% python3 -q
>>> import numpy as np
>>> np.set_printoptions(precision=2, suppress=True, linewidth=140)
>>> F = np.load("sample15.npy")
>>> F
array([[ 1, -1,  1],
       [ 1,  0,  0],
       [ 1,  1,  1],
       [ 1,  2,  4]])
>>> O = F.astype(float).copy()
>>> for j in range(3):
...     O[:, j] -= O[:, :j] @ (O[:, :j].T @ O[:, j])
...     O[:, j] /= np.linalg.norm(O[:, j])
... 
>>> O.T @ F
array([[2.  , 1.  , 3.  ],
       [0.  , 2.24, 2.24],
       [0.  , 0.  , 2.  ]])
>>> O.T @ O
array([[1., 0., 0.],
       [0., 1., 0.],
       [0., 0., 1.]])
>>> gram = F.T @ F
>>> (F @ F.T).shape
(4, 4)
>>> np.trace(gram), (F ** 2).sum()
(np.int64(28), np.int64(28))
>>> np.linalg.matrix_rank(gram)
np.int64(3)
>>> np.linalg.svd(F, compute_uv=False) ** 2
array([23.97,  2.87,  1.16])
>>> np.linalg.eigvalsh(gram)[::-1]
array([23.97,  2.87,  1.16])
>>> x0 = np.array([8, 5, 1])
>>> F * x0
array([[ 8, -5,  1],
       [ 8,  0,  0],
       [ 8,  5,  1],
       [ 8, 10,  4]])
>>> F @ x0
array([ 4,  8, 14, 22])
>>> (F @ x0).argmax()
np.int64(3)
>>> np.linalg.norm(F @ x0) <= np.linalg.norm(F, 2) * np.linalg.norm(x0) + 1e-9
np.True_
>>> F @ np.eye(3)[1]
array([-1.,  0.,  1.,  2.])
>>> proj = F @ np.linalg.solve(F.T @ F, F.T)
>>> np.diag(proj)
array([0.95, 0.55, 0.55, 0.95])
>>> proj
array([[ 0.95,  0.15, -0.15,  0.05],
       [ 0.15,  0.55,  0.45, -0.15],
       [-0.15,  0.45,  0.55,  0.15],
       [ 0.05, -0.15,  0.15,  0.95]])
>>> np.round(np.linalg.eigvalsh(proj), 2) + 0
array([0., 1., 1., 1.])
>>> data = np.load("mat.npy")
>>> data
array([[ 0.,  0., -8., -1.],
       [ 0.,  0.,  9., -1.],
       [-8.,  9.,  0.,  0.],
       [-1., -1.,  0.,  0.]])
>>> # symmetric, so the eigenvalues are real
>>> np.trace(data)
np.float64(0.0)
>>> np.allclose(data, data.T)
True
>>> np.linalg.determinant(data)
Traceback (most recent call last):
  File "<python-input-29>", line 1, in <module>
    np.linalg.determinant(data)
    ^^^^^^^^^^^^^^^^^^^^^
AttributeError: module 'numpy.linalg' has no attribute 'determinant'
>>> (data + data.T) / 2
array([[ 0.,  0., -8., -1.],
       [ 0.,  0.,  9., -1.],
       [-8.,  9.,  0.,  0.],
       [-1., -1.,  0.,  0.]])
>>> (data - data.T) / 2
array([[0., 0., 0., 0.],
       [0., 0., 0., 0.],
       [0., 0., 0., 0.],
       [0., 0., 0., 0.]])
>>> m1 = np.load("x.npy")
>>> m1
array([[ 1, -1,  2, -1, -3,  3, -3],
       [ 3,  1,  3,  0,  1,  2, -2],
       [ 3,  2,  2,  1, -3,  0,  2],
       [ 3,  2,  2,  1, -3,  0,  2],
       [ 1,  3,  0,  2,  2,  3, -2],
       [-1, -1, -2, -1, -2,  2, -2],
       [ 1,  0, -3, -2,  1,  1,  3]])
>>> (m1 + m1.T) / 2
array([[ 1. ,  1. ,  2.5,  1. , -1. ,  1. , -1. ],
       [ 1. ,  1. ,  2.5,  1. ,  2. ,  0.5, -1. ],
       [ 2.5,  2.5,  2. ,  1.5, -1.5, -1. , -0.5],
       [ 1. ,  1. ,  1.5,  1. , -0.5, -0.5,  0. ],
       [-1. ,  2. , -1.5, -0.5,  2. ,  0.5, -0.5],
       [ 1. ,  0.5, -1. , -0.5,  0.5,  2. , -0.5],
       [-1. , -1. , -0.5,  0. , -0.5, -0.5,  3. ]])
>>> assert m1 == m1.T
Traceback (most recent call last):
  File "<python-input-35>", line 1, in <module>
    assert m1 == m1.T
           ^^^^^^^^^^
ValueError: The truth value of an array with more than one element is ambiguous. Use a.any() or a.all()
>>> (m1 - m1.T) / 2
array([[ 0. , -2. , -0.5, -2. , -2. ,  2. , -2. ],
       [ 2. ,  0. ,  0.5, -1. , -1. ,  1.5, -1. ],
       [ 0.5, -0.5,  0. , -0.5, -1.5,  1. ,  2.5],
       [ 2. ,  1. ,  0.5,  0. , -2.5,  0.5,  2. ],
       [ 2. ,  1. ,  1.5,  2.5,  0. ,  2.5, -1.5],
       [-2. , -1.5, -1. , -0.5, -2.5,  0. , -1.5],
       [ 2. ,  1. , -2.5, -2. ,  1.5,  1.5,  0. ]])
>>> round(np.linalg.det(m1), 2)
np.float64(0.0)
>>> np.round(np.sort(np.abs(np.linalg.eigvals(m1))), 2) + 0
array([0.  , 1.26, 1.26, 5.44, 5.44, 6.01, 6.01])
